>>> import numpy as np
>>> import numpy.linalg as la
>>> np.set_printoptions(precision=2, suppress=True, linewidth=120)
>>> A = np.load("a.npy")
>>> A
array([[ 2,  1,  3,  2, -3,  2,  0],
       [ 2,  2, -2,  2,  3, -3,  3],
       [ 3,  0, -1, -3,  1,  2, -1],
       [ 2, -2, -2,  2, -1,  1,  3],
       [-3, -3, -3,  2, -3, -2, -2],
       [-1,  0,  2,  2, -1, -1,  1],
       [ 0, -1,  3, -3, -3, -2, -1],
       [-3, -2, -1,  1,  1, -3,  1],
       [ 8,  7, -3,  8,  6, -7,  9]])
>>> Q, evecs = la.qr(A[:, :1])[0], la.qr(A[:, 1:])[0]
>>> sigma = la.svd(Q.T @ evecs, compute_uv=False)
>>> np.degrees(np.arccos(sigma.clip(0, 1)))
array([10.04])
>>> sigma
array([0.98])
>>> la.norm(A, axis=0)
array([10.2 ,  8.49,  7.07, 10.15,  8.72,  9.22, 10.34])
>>> la.norm(A, axis=1)
array([ 5.57,  6.56,  5.  ,  5.2 ,  6.93,  3.46,  5.74,  5.1 , 18.76])
>>> la.norm(A, axis=1).argmax()
np.int64(8)
>>> A[6] @ A[5]
np.int64(4)
>>> round(la.norm(A) ** 2 / la.norm(A, 2) ** 2, 2)
np.float64(1.45)
>>> round(la.norm(A[6] - A[5]), 2)
np.float64(6.08)
>>> vec = np.array([2, 3, 8, 3, 6, 7, 9])
>>> (A @ vec).argmax()
np.int64(8)
>>> A @ np.ones(7)
array([  7.,   7.,   1.,   3., -14.,   2.,  -7.,  -6.,  28.])
>>> A * vec
array([[  4,   3,  24,   6, -18,  14,   0],
       [  4,   6, -16,   6,  18, -21,  27],
       [  6,   0,  -8,  -9,   6,  14,  -9],
       [  4,  -6, -16,   6,  -6,   7,  27],
       [ -6,  -9, -24,   6, -18, -14, -18],
       [ -2,   0,  16,   6,  -6,  -7,   9],
       [  0,  -3,  24,  -9, -18, -14,  -9],
       [ -6,  -6,  -8,   3,   6, -21,   9],
       [ 16,  21, -24,  24,  36, -49,  81]])
>>> np.sign((A @ vec).round(6))
array([ 1,  1,  0,  1, -1,  1, -1, -1,  1])
>>> vec = np.array([-1, -2, 1, -1, 1, 1, 0])
>>> y = A @ vec
>>> np.round(la.lstsq(A, y)[0], 2) + 0
array([-1., -2.,  1., -1.,  1.,  1.,  0.])
>>> y
array([ -4, -10,   2,  -2,  -1,  -1,   3,   3, -34])
>>> rng = np.random.default_rng(969)
>>> y = y + 0.02 * rng.normal(size=9)
>>> y
array([ -3.97, -10.  ,   2.03,  -2.01,  -0.99,  -1.02,   2.96,   3.04, -33.99])
>>> beta, *_ = la.lstsq(A, y)
>>> np.round(A.T @ (y - A @ beta), 2) + 0
array([0., 0., 0., 0., 0., 0., 0.])
>>> np.round(la.norm(y - A @ beta), 2)
np.float64(0.04)
>>> beta
array([-0.97, -2.04,  1.02, -0.97,  1.03,  0.99, -0.04])
>>> [round(float(la.norm(la.solve(A.T @ A + lam * np.eye(7), A.T @ y))), 2) for lam in (0, 1, 10, 100)]
[3.03, 2.69, 2.08, 1.42]
>>> arr = np.loadtxt("case9.csv", delimiter=",")
>>> arr
array([[ 1., -1., -1.,  1.,  1., -1., -1.,  1.],
       [ 1.,  1., -1., -1., -1., -1.,  1.,  1.],
       [ 1., -1., -1.,  1., -1.,  1.,  1., -1.],
       [ 1., -1.,  1., -1.,  1., -1.,  1., -1.],
       [ 1.,  1.,  1.,  1., -1., -1., -1., -1.]])
>>> vec = np.array([2, 4, 3, -1, 3, -5, 0, 3])
>>> a = np.maximum(arr @ vec, 0)
>>> arr * (a > 1e-9)[:, None]
array([[ 1., -1., -1.,  1.,  1., -1., -1.,  1.],
       [ 1.,  1., -1., -1., -1., -1.,  1.,  1.],
       [ 0., -0., -0.,  0., -0.,  0.,  0., -0.],
       [ 1., -1.,  1., -1.,  1., -1.,  1., -1.],
       [ 1.,  1.,  1.,  1., -1., -1., -1., -1.]])
>>> la.matrix_rank(arr)
np.int64(5)
>>> np.count_nonzero(arr)
np.int64(40)
>>> np.diff(arr, axis=0)
array([[ 0.,  2.,  0., -2., -2.,  0.,  2.,  0.],
       [ 0., -2.,  0.,  2.,  0.,  2.,  0., -2.],
       [ 0.,  0.,  2., -2.,  2., -2.,  0.,  0.],
       [ 0.,  2.,  0.,  2., -2.,  0., -2.,  0.]])
>>> la.svd(arr, compute_uv=False)
array([2.83, 2.83, 2.83, 2.83, 2.83])
>>> np.abs(arr).max()
np.float64(1.0)
>>> arr.mean(axis=0)
array([ 1. , -0.2, -0.2,  0.2, -0.2, -0.6,  0.2, -0.2])
>>> t3 = np.stack([arr, -2 * arr, arr[::-1]])
>>> np.einsum("bij,cij->bc", t3, t3)
array([[ 40., -80.,   8.],
       [-80., 160., -16.],
       [  8., -16.,  40.]])
>>> la.matrix_rank(t3)
array([5, 5, 5])
>>> t3.sum(axis=0)
array([[ 0.,  2.,  2.,  0., -2.,  0.,  0., -2.],
       [ 0., -2.,  2.,  0.,  2.,  0.,  0., -2.],
       [ 0.,  0.,  0.,  0.,  0.,  0.,  0.,  0.],
       [ 0.,  2., -2.,  0., -2.,  0.,  0.,  2.],
       [ 0., -2., -2.,  0.,  2.,  0.,  0.,  2.]])
>>> la.norm(t3, axis=(1, 2))
array([ 6.32, 12.65,  6.32])
>>> W0 = np.load("sample17.npy")
>>> W0
array([[0.27, 0.13, 0.07, 0.13, 0.2 , 0.2 ],
       [0.11, 0.33, 0.11, 0.11, 0.33, 0.  ],
       [0.  , 0.2 , 0.3 , 0.1 , 0.2 , 0.2 ],
       [0.29, 0.  , 0.  , 0.29, 0.14, 0.29],
       [0.27, 0.09, 0.18, 0.18, 0.18, 0.09],
       [0.14, 0.14, 0.07, 0.14, 0.21, 0.29]])
>>> la.matrix_power(W0, 100)
array([[0.2 , 0.14, 0.11, 0.16, 0.21, 0.18],
       [0.2 , 0.14, 0.11, 0.16, 0.21, 0.18],
       [0.2 , 0.14, 0.11, 0.16, 0.21, 0.18],
       [0.2 , 0.14, 0.11, 0.16, 0.21, 0.18],
       [0.2 , 0.14, 0.11, 0.16, 0.21, 0.18],
       [0.2 , 0.14, 0.11, 0.16, 0.21, 0.18]])
>>> p = np.eye(6)[0]
>>> for _ in range(4):
...     p = p @ W0
...     print(p.round(2))
... 
[0.27 0.13 0.07 0.13 0.2  0.2 ]
[0.21 0.14 0.1  0.16 0.21 0.18]
[0.2  0.14 0.11 0.16 0.21 0.18]
[0.2  0.14 0.11 0.16 0.21 0.18]
